>>> import numpy as np
>>> from numpy import linalg as LA
>>> np.set_printoptions(suppress=True, linewidth=140)
>>> rng = np.random.default_rng(214)
>>> z = rng.integers(0, 2, 7)
>>> arr = np.array([[0, -2, 2, 1, -2, -1, -2],
...     [-1, -2, 2, 1, 0, 2, 0],
...     [1, -2, 2, 0, -1, 1, -1],
...     [-1, 1, -2, 2, 1, 2, 1],
...     [-2, 2, 1, 2, 0, -2, -1],
...     [0, 1, -2, 0, -1, -2, -1],
...     [-2, 0, 2, 1, 2, -2, 2]]) * (z[:, None] == z)
>>> arr
array([[ 0, -2,  2,  1, -2, -1, -2],
       [-1, -2,  2,  1,  0,  2,  0],
       [ 1, -2,  2,  0, -1,  1, -1],
       [-1,  1, -2,  2,  1,  2,  1],
       [-2,  2,  1,  2,  0, -2, -1],
       [ 0,  1, -2,  0, -1, -2, -1],
       [-2,  0,  2,  1,  2, -2,  2]])
>>> U, sigma, Vt = LA.svd(arr, full_matrices=False)
>>> np.round(U.T @ arr @ Vt.T, 3) + 0
array([[6.33 , 0.   , 0.   , 0.   , 0.   , 0.   , 0.   ],
       [0.   , 5.526, 0.   , 0.   , 0.   , 0.   , 0.   ],
       [0.   , 0.   , 5.001, 0.   , 0.   , 0.   , 0.   ],
       [0.   , 0.   , 0.   , 3.441, 0.   , 0.   , 0.   ],
       [0.   , 0.   , 0.   , 0.   , 1.444, 0.   , 0.   ],
       [0.   , 0.   , 0.   , 0.   , 0.   , 0.676, 0.   ],
       [0.   , 0.   , 0.   , 0.   , 0.   , 0.   , 0.061]])
>>> np.round(sigma / sigma[0], 3)
array([1.   , 0.873, 0.79 , 0.544, 0.228, 0.107, 0.01 ])
>>> np.allclose(U * sigma @ Vt, arr)
True
>>> arr.inv()
Traceback (most recent call last):
  File "<python-input-11>", line 1, in <module>
    arr.inv()
    ^^^^^^^
AttributeError: 'numpy.ndarray' object has no attribute 'inv'
>>> (arr + arr.T) / 2
array([[ 0. , -1.5,  1.5,  0. , -2. , -0.5, -2. ],
       [-1.5, -2. ,  0. ,  1. ,  1. ,  1.5,  0. ],
       [ 1.5,  0. ,  2. , -1. ,  0. , -0.5,  0.5],
       [ 0. ,  1. , -1. ,  2. ,  1.5,  1. ,  1. ],
       [-2. ,  1. ,  0. ,  1.5,  0. , -1.5,  0.5],
       [-0.5,  1.5, -0.5,  1. , -1.5, -2. , -1.5],
       [-2. ,  0. ,  0.5,  1. ,  0.5, -1.5,  2. ]])
>>> np.trace(arr)
np.int64(2)
>>> np.allclose(arr @ arr.T, arr.T @ arr)
False
>>> np.round(np.abs(LA.eigvals(arr)).max(), 3)
np.float64(4.699)
>>> U, sigma, Vt = LA.svd(arr)
>>> np.argmax(sigma[:-1] / (sigma[1:] + 1e-6)) + 1
np.int64(6)
>>> other = U[:, :6] @ np.diag(sigma[:6]) @ Vt[:6]
>>> round(np.abs(arr - other).max(), 3)
np.float64(0.029)
>>> np.round(LA.norm(arr - other) / LA.norm(arr), 3)
np.float64(0.006)
>>> q, evecs = LA.qr(arr[:, :3])[0], LA.qr(arr[:, 3:])[0]
>>> sigma = LA.svd(q.T @ evecs, compute_uv=False)
>>> np.round(np.degrees(np.arccos(sigma.clip(0, 1))), 3)
array([ 3.966, 25.133, 74.866])
>>> sigma.round(3)
array([0.998, 0.905, 0.261])
>>> W1 = np.array([[-3, 4], [-1, 1], [4, 1], [5, -3], [5, -4], [-5, 1], [-4, 3]])
>>> coef = np.array([-1, 0])
>>> H = np.maximum(arr @ W1 + coef, 0)
>>> H
array([[17,  0],
       [ 7,  0],
       [ 0,  6],
       [ 0,  0],
       [31,  0],
       [ 0,  0],
       [30,  0]])
>>> np.round((H > 0).mean(axis=0), 3)
array([0.571, 0.143])
>>> cent = np.array([[-4, 5], [-1, 2]])
>>> (H @ cent).round(6).argmax(axis=1)
array([1, 1, 1, 0, 1, 0, 1])
>>> W1 @ cent
array([[  8,  -7],
       [  3,  -3],
       [-17,  22],
       [-17,  19],
       [-16,  17],
       [ 19, -23],
       [ 13, -14]])
>>> W0 = np.loadtxt("run6.csv", delimiter=",")
>>> W0.round(3)
array([[0.2  , 0.   , 0.   , 0.   , 0.   , 0.2  , 0.2  , 0.2  , 0.   , 0.   , 0.2  ],
       [0.   , 0.333, 0.167, 0.167, 0.   , 0.   , 0.   , 0.   , 0.167, 0.167, 0.   ],
       [0.   , 0.   , 0.4  , 0.   , 0.2  , 0.   , 0.   , 0.2  , 0.   , 0.   , 0.2  ],
       [0.   , 0.   , 0.125, 0.25 , 0.125, 0.125, 0.125, 0.125, 0.125, 0.   , 0.   ],
       [0.   , 0.   , 0.   , 0.   , 0.5  , 0.   , 0.   , 0.   , 0.25 , 0.25 , 0.   ],
       [0.143, 0.143, 0.143, 0.143, 0.   , 0.286, 0.   , 0.   , 0.   , 0.   , 0.143],
       [0.   , 0.   , 0.   , 0.   , 0.333, 0.333, 0.333, 0.   , 0.   , 0.   , 0.   ],
       [0.25 , 0.25 , 0.   , 0.25 , 0.   , 0.   , 0.   , 0.25 , 0.   , 0.   , 0.   ],
       [0.25 , 0.25 , 0.   , 0.   , 0.   , 0.   , 0.   , 0.   , 0.25 , 0.   , 0.25 ],
       [0.2  , 0.   , 0.   , 0.   , 0.   , 0.   , 0.   , 0.2  , 0.2  , 0.2  , 0.2  ],
       [0.2  , 0.2  , 0.2  , 0.   , 0.   , 0.   , 0.   , 0.   , 0.   , 0.   , 0.4  ]])
>>> # a transition matrix
>>> z = rng.permutation(11)
>>> z
array([ 9, 10,  1,  3,  2,  4,  7,  6,  5,  0,  8])
>>> other = W0[z][:, z]
>>> round(float(LA.det(other)), 3), round(float(LA.det(W0[z])), 3)
(-0.0, 0.0)
>>> np.round(np.sort(np.abs(LA.eigvals(other))), 3)
array([0.029, 0.138, 0.138, 0.202, 0.202, 0.305, 0.414, 0.414, 0.507, 0.507, 1.   ])
